% ipython --no-banner

In [1]: import numpy as np

In [2]: from numpy import linalg as LA

In [3]: np.set_printoptions(precision=4, suppress=True, linewidth=200)

In [4]: E = np.load("data.npy")

In [5]: E
Out[5]: 
array([[2, 0],
       [0, 0]])

In [6]: E.T @ E
Out[6]: 
array([[4, 0],
       [0, 0]])

In [7]: print(E @ E.T)
[[4 0]
 [0 0]]

In [8]: LA.pinv(E)
Out[8]: 
array([[0.5, 0. ],
       [0. , 0. ]])

In [9]: LA.svd(E, compute_uv=False)
Out[9]: array([2., 0.])

In [10]: print(LA.norm(E, axis=0))
[2. 0.]

In [11]: np.allclose(E @ E.T, E.T @ E)
Out[11]: True

In [12]: np.sort(np.abs(LA.eigvals(E)))
Out[12]: array([0., 2.])

In [13]: LA.matrix_power(E, 4)
Out[13]: 
array([[16,  0],
       [ 0,  0]])

In [14]: E @ E
Out[14]: 
array([[4, 0],
       [0, 0]])

In [15]: rng = np.random.default_rng(38)

In [16]: labels = rng.permutation(2)

In [17]: labels
Out[17]: array([1, 0])

In [18]: other = E[labels][:, labels]

In [19]: np.sort(np.abs(LA.eigvals(other)))
Out[19]: array([0., 2.])

In [20]: print(np.allclose(other, E))
False

In [21]: round(float(LA.det(other)), 4), round(LA.det(E[labels]), 4)
Out[21]: (0.0, np.float64(0.0))

In [22]: data = np.load("x.npy")

In [23]: data
Out[23]: 
array([[-4,  2,  3,  5],
       [ 2,  2, -5, -3],
       [ 3, -5,  4,  2],
       [ 5, -3,  2,  0]])

In [24]: vec = np.array([0, 3, 2, 0])

In [25]: rhs = data @ vec

In [26]: rhs
Out[26]: array([12, -4, -7, -5])

In [27]: np.round(LA.solve(data.T, data[0]), 4) + 0
Out[27]: array([1., 0., 0., 0.])

In [28]: np.round(LA.solve(data, 4 * rhs), 4) + 0
Out[28]: array([ 0., 12.,  8.,  0.])

In [29]: np.round(LA.solve(data, rhs), 4) + 0
Out[29]: array([0., 3., 2., 0.])

In [30]: other = data / LA.norm(data, axis=1, keepdims=True)

In [31]: cov = other @ other.T

In [32]: (np.abs(cov) > 0.9).astype(int)
Out[32]: 
array([[1, 0, 0, 0],
       [0, 1, 0, 0],
       [0, 0, 1, 0],
       [0, 0, 0, 1]])

In [33]: print((cov - 2 * np.eye(4)).round(6).argmax(axis=1))
[2 3 3 2]

In [34]: LA.norm(other, axis=1)
Out[34]: array([1., 1., 1., 1.])

In [35]: cov[3]
Out[35]: array([-0.4415, -0.1502,  0.8389,  1.    ])

In [36]: np.round(np.degrees(np.arccos(np.clip(cov[3, 0], -1, 1))), 4)
Out[36]: np.float64(116.2003)

In [37]: print(np.argwhere(np.triu(np.abs(cov) > 0.95, 1)))
[]

In [38]: w, vecs = LA.eig(data)

In [39]: w
Out[39]: array([-9.1438,  9.9759,  2.0314, -0.8635])

In [40]: np.round(data @ vecs[:, 0] - w[0] * vecs[:, 0], 4) + 0
Out[40]: array([0., 0., 0., 0.])

In [41]: round(float(np.prod(w)), 4)
Out[41]: 160.0

In [42]: np.sort(LA.eigvals(data @ data))
Out[42]: array([ 0.7455,  4.1267, 83.6099, 99.5178])

In [43]: mat = np.load("a.npy")

In [44]: mat
Out[44]: 
array([[8, 0],
       [0, 8]])

In [45]: vec = np.ones(2)

In [46]: for _ in range(7):
    ...:     vec = mat @ vec
    ...:     vec /= LA.norm(vec)
    ...:     print(round(vec @ mat @ vec, 4))
    ...: 
8.0
8.0
8.0
8.0
8.0
8.0
8.0

In [47]: round(float(LA.eigvalsh(mat)[-1]), 4)
Out[47]: 8.0

In [48]: Lm = LA.cholesky(mat)

In [49]: Lm @ Lm.T
Out[49]: 
array([[8., 0.],
       [0., 8.]])

In [50]: np.diag(Lm) ** 2
Out[50]: array([8., 8.])

In [51]: print(Lm)
[[2.8284 0.    ]
 [0.     2.8284]]

In [52]: w, vecs = LA.eigh(mat)

In [53]: vec = np.array([3, 3])

In [54]: vecs * np.abs(w) @ vecs.T
Out[54]: 
array([[8., 0.],
       [0., 8.]])

In [55]: print(np.abs(mat).sum(axis=1).max(), np.abs(w).max())
8 8.0

In [56]: vecs * np.sqrt(w) @ vecs.T
Out[56]: 
array([[2.8284, 0.    ],
       [0.    , 2.8284]])

In [57]: LA.eigvalsh(mat[1:, 1:])
Out[57]: array([8.])

In [58]: vec @ mat @ vec / (vec @ vec), w[0], w[-1]
Out[58]: (np.float64(8.0), np.float64(8.0), np.float64(8.0))

In [59]: vec @ mat @ vec
Out[59]: np.int64(144)

In [60]: other = LA.inv(mat)

In [61]: np.allclose(other, mat.T)
Out[61]: False

In [62]: LA.inv(other)
Out[62]: 
array([[8., 0.],
       [0., 8.]])

In [63]: print(mat @ other)
[[1. 0.]
 [0. 1.]]

In [64]: (np.abs(other) > 1e-9).astype(int)
Out[64]: 
array([[1, 0],
       [0, 1]])

In [65]: print(other)
[[0.125 0.   ]
 [0.    0.125]]

In [66]: K = np.array([[1, 0, 0], [0, 0, 1], [0, 1, 0]])

In [67]: print(K)
[[1 0 0]
 [0 0 1]
 [0 1 0]]

In [68]: rank = LA.matrix_rank(E)

In [69]: rank
Out[69]: np.int64(1)

In [70]: null = LA.svd(E)[2][rank:].T

In [71]: null[:, 0] / null[np.abs(null[:, 0]).round(6).argmax(), 0]
Out[71]: array([0., 1.])

In [72]: null.shape
Out[72]: (2, 1)

In [73]: [int(LA.matrix_rank(E[:i])) for i in range(1, len(E) + 1)]
Out[73]: [1, 1]

In [74]: [int(LA.matrix_rank(np.delete(E, i, axis=0))) for i in range(2)]
Out[74]: [0, 1]

In [75]: LA.matrix_rank(E.T @ E), LA.matrix_rank(E @ E.T)
Out[75]: (np.int64(1), np.int64(1))

In [76]: null @ null.T
Out[76]: 
array([[0., 0.],
       [0., 1.]])

In [77]: LA.norm(mat, axis=0)
Out[77]: array([8., 8.])

In [78]: mat[:, 1] @ mat[:, 0]
Out[78]: np.int64(0)

In [79]: LA.pinv(mat)
Out[79]: 
array([[0.125, 0.   ],
       [0.   , 0.125]])

In [80]: LA.svd(mat, compute_uv=False)
Out[80]: array([8., 8.])

In [81]: mat @ mat.T
Out[81]: 
array([[64,  0],
       [ 0, 64]])

In [82]: other = K / LA.norm(K, axis=1, keepdims=True)

In [83]: cov = other @ other.T

In [84]: (np.abs(cov) > 0.9).astype(int)
Out[84]: 
array([[1, 0, 0],
       [0, 1, 0],
       [0, 0, 1]])

In [85]: cov[1]
Out[85]: array([0., 1., 0.])

In [86]: cov
Out[86]: 
array([[1., 0., 0.],
       [0., 1., 0.],
       [0., 0., 1.]])

In [87]: print((cov - 2 * np.eye(3)).round(6).argmax(axis=1))
[1 0 0]

In [88]: q = K.astype(float).copy()

In [89]: for j in range(3):
    ...:     q[:, j] -= q[:, :j] @ (q[:, :j].T @ q[:, j])
    ...:     q[:, j] /= LA.norm(q[:, j])
    ...: 

In [90]: print(q.T @ q)
[[1. 0. 0.]
 [0. 1. 0.]
 [0. 0. 1.]]

In [91]: q.T @ K
Out[91]: 
array([[1., 0., 0.],
       [0., 1., 0.],
       [0., 0., 1.]])

In [92]: w, vecs = LA.eig(K)

In [93]: np.sort(LA.eigvals(LA.inv(K)))
Out[93]: array([-1.,  1.,  1.])

In [94]: np.prod(w)
Out[94]: np.float64(-1.0)

In [95]: m1 = np.array([[2, 1, 0],
    ...:     [5, 4, 1],
    ...:     [4, 2, 3],
    ...:     [5, 4, 3],
    ...:     [5, 4, 3],
    ...:     [8, 4, 2],
    ...:     [11, 7, 4],
    ...:     [10, 7, 7],
    ...:     [12, 8, 6],
    ...:     [15, 11, 9],
    ...:     [17, 8, 9],
    ...:     [15, 10, 10],
    ...:     [15, 13, 10]])

In [96]: m1
Out[96]: 
array([[ 2,  1,  0],
       [ 5,  4,  1],
       [ 4,  2,  3],
       [ 5,  4,  3],
       [ 5,  4,  3],
       [ 8,  4,  2],
       [11,  7,  4],
       [10,  7,  7],
       [12,  8,  6],
       [15, 11,  9],
       [17,  8,  9],
       [15, 10, 10],
       [15, 13, 10]])

In [97]: cov = np.cov(m1, rowvar=False)

In [98]: m1.std(axis=0)
Out[98]: array([4.8455, 3.4538, 3.3933])

In [99]: print(np.median(m1, axis=0))
[10.  7.  4.]

In [100]: cov.shape
Out[100]: (3, 3)

In [101]: round(np.corrcoef(m1[:, 1], m1[:, 0])[0, 1], 4)
Out[101]: np.float64(0.9161)

In [102]: vec = np.array([7, -2, -6])

In [103]: print(m1 @ (2 * vec))
[24 42 12 18 18 72 78 28 64 58 98 50 38]

In [104]: (m1 * vec).sum(axis=1)
Out[104]: array([12, 21,  6,  9,  9, 36, 39, 14, 32, 29, 49, 25, 19])

In [105]: m1 @ np.eye(3)[0]
Out[105]: array([ 2.,  5.,  4.,  5.,  5.,  8., 11., 10., 12., 15., 17., 15., 15.])

In [106]: np.sign((m1 @ vec).round(6))
Out[106]: array([1, 1, 1, 1, 1, 1, 1, 1, 1, 1, 1, 1, 1])

In [107]: np.round(LA.norm(m1, 2) / LA.norm(m1), 4)
Out[107]: np.float64(0.9936)

In [108]: np.argsort(-LA.norm(m1, axis=0).round(6), kind="stable")[:3]
Out[108]: array([0, 1, 2])

In [109]: print(np.abs(LA.svd(m1)[2][-1]))
[0.1134 0.7341 0.6695]

In [110]: M = np.load("case1.npy")

In [111]: M
Out[111]: 
array([[  0.2, -11. ,   0.7],
       [ -0.5,  15. ,   2.1],
       [ -0.4,   4. ,   0. ],
       [  1.4,   9. ,   0.9]])

In [112]: q = M.astype(float).copy()

In [113]: for j in range(3):
     ...:     q[:, j] -= q[:, :j] @ (q[:, :j].T @ q[:, j])
     ...:     q[:, j] /= LA.norm(q[:, j])
     ...: 

In [114]: np.round(q.T @ q, 4) + 0
Out[114]: 
array([[1., 0., 0.],
       [0., 1., 0.],
       [0., 0., 1.]])

In [115]: vec = np.array([4, -3, -5])

In [116]: rhs = M @ vec

In [117]: LA.lstsq(M, rhs)[0]
Out[117]: array([ 4., -3., -5.])

In [118]: rhs
Out[118]: array([ 30.3, -57.5, -13.6, -25.9])

In [119]: rhs = rhs + 0.02 * rng.normal(size=4)

In [120]: print(rhs)
[ 30.3028 -57.4946 -13.5825 -25.891 ]

In [121]: b, *_ = LA.lstsq(M, rhs)

In [122]: print(b.round())
[ 4. -3. -5.]

In [123]: round(np.log10(LA.cond(M)))
Out[123]: 1

In [124]: np.abs(LA.svd(M)[2][-1])
Out[124]: array([0.9718, 0.0142, 0.2354])

In [125]: print(round(float(LA.norm(M, 2) / LA.norm(M)), 4))
0.9935

In [126]: LA.matrix_rank(M, rtol=0.1)
Out[126]: np.int64(1)

In [127]: print(LA.cond(M) > 100)
False

In [128]: F = np.triu(rng.random((4, 4)) < 0.6, 1).astype(int)

In [129]: F = F + F.T

In [130]: print(F)
[[0 1 1 1]
 [1 0 0 1]
 [1 0 0 1]
 [1 1 1 0]]

In [131]: rank = LA.matrix_rank(F)

In [132]: rank
Out[132]: np.int64(3)

In [133]: null = LA.svd(F)[2][rank:].T

In [134]: [int(LA.matrix_rank(F[:, :j + 1])) for j in range(4)]
Out[134]: [1, 2, 2, 3]

In [135]: np.round(null @ null.T, 4) + 0
Out[135]: 
array([[ 0. ,  0. ,  0. ,  0. ],
       [ 0. ,  0.5, -0.5,  0. ],
       [ 0. , -0.5,  0.5,  0. ],
       [ 0. ,  0. ,  0. ,  0. ]])

In [136]: [int(LA.matrix_rank(F[:i])) for i in range(1, len(F) + 1)]
Out[136]: [1, 2, 2, 3]

In [137]: [int(LA.matrix_rank(np.delete(F, i, axis=0))) for i in range(4)]
Out[137]: [2, 3, 3, 2]

In [138]: np.allclose(F @ null, 0)
Out[138]: True

In [139]: np.round(null[:, 0] / null[np.abs(null[:, 0]).round(6).argmax(), 0], 4) + 0
Out[139]: array([ 0.,  1., -1.,  0.])

In [140]: np.round(F @ null, 4) + 0
Out[140]: 
array([[0.],
       [0.],
       [0.],
       [0.]])

In [141]: np.round(np.sort(np.abs(LA.eigvals(F))), 4) + 0
Out[141]: array([0.    , 1.    , 1.5616, 2.5616])

In [142]: print(np.trace(F))
0

In [143]: LA.matrix_power(F, 3)
Out[143]: 
array([[4, 5, 5, 5],
       [5, 2, 2, 5],
       [5, 2, 2, 5],
       [5, 5, 5, 4]])

In [144]: round(float(np.abs(LA.eigvals(F)).max()), 4)
Out[144]: 2.5616

In [145]: np.allclose(F @ F.T, F.T @ F)
Out[145]: True

In [146]: F.inv()
---------------------------------------------------------------------------
AttributeError                            Traceback (most recent call last)
Cell In[146], line 1
----> 1 F.inv()

AttributeError: 'numpy.ndarray' object has no attribute 'inv'

In [147]: np.allclose(F[:-1].T @ LA.lstsq(F[:-1].T, F[-1])[0], F[-1])
Out[147]: False

In [148]: np.abs(np.diag(LA.qr(F)[1])) > 1e-9
Out[148]: array([ True,  True, False,  True])

In [149]: try:
     ...:     LA.inv(F)
     ...: except LA.LinAlgError as e:
     ...:     print(repr(e))
     ...: 
LinAlgError('Singular matrix')

In [150]: np.unique(F.round(6), axis=0).shape
Out[150]: (3, 4)

In [151]: np.kron(np.eye(2, dtype=int), F)
Out[151]: 
array([[0, 1, 1, 1, 0, 0, 0, 0],
       [1, 0, 0, 1, 0, 0, 0, 0],
       [1, 0, 0, 1, 0, 0, 0, 0],
       [1, 1, 1, 0, 0, 0, 0, 0],
       [0, 0, 0, 0, 0, 1, 1, 1],
       [0, 0, 0, 0, 1, 0, 0, 1],
       [0, 0, 0, 0, 1, 0, 0, 1],
       [0, 0, 0, 0, 1, 1, 1, 0]])

In [152]: round(LA.det(2 * F), 4), round(float(LA.det(F)), 4)
Out[152]: (np.float64(0.0), 0.0)

In [153]: round(float(LA.det(F.T)), 4)
Out[153]: 0.0

In [154]: print(np.einsum("ij,ji->", F, F))
10

In [155]: print(round(LA.det(F[::-1]), 4))
0.0

In [156]: hat = np.triu(np.array([[2, 3, 3, 1], [0, 1, 2, 0], [2, 2, 2, 3], [1, 3, 0, 2]]), 1) + np.eye(4)

In [157]: other = hat @ F @ LA.inv(hat)

In [158]: LA.matrix_rank(other)
Out[158]: np.int64(3)

In [159]: hat @ F - F @ hat
Out[159]: 
array([[ 7.,  1., -1.,  3.],
       [ 2., -3., -3.,  1.],
       [ 3.,  0.,  0., -1.],
       [ 0., -3., -5., -4.]])

In [160]: other
Out[160]: 
array([[  7., -19.,  19., -57.],
       [  3.,  -9.,   9., -27.],
       [  4.,  -9.,   9., -30.],
       [  1.,  -2.,   2.,  -7.]])
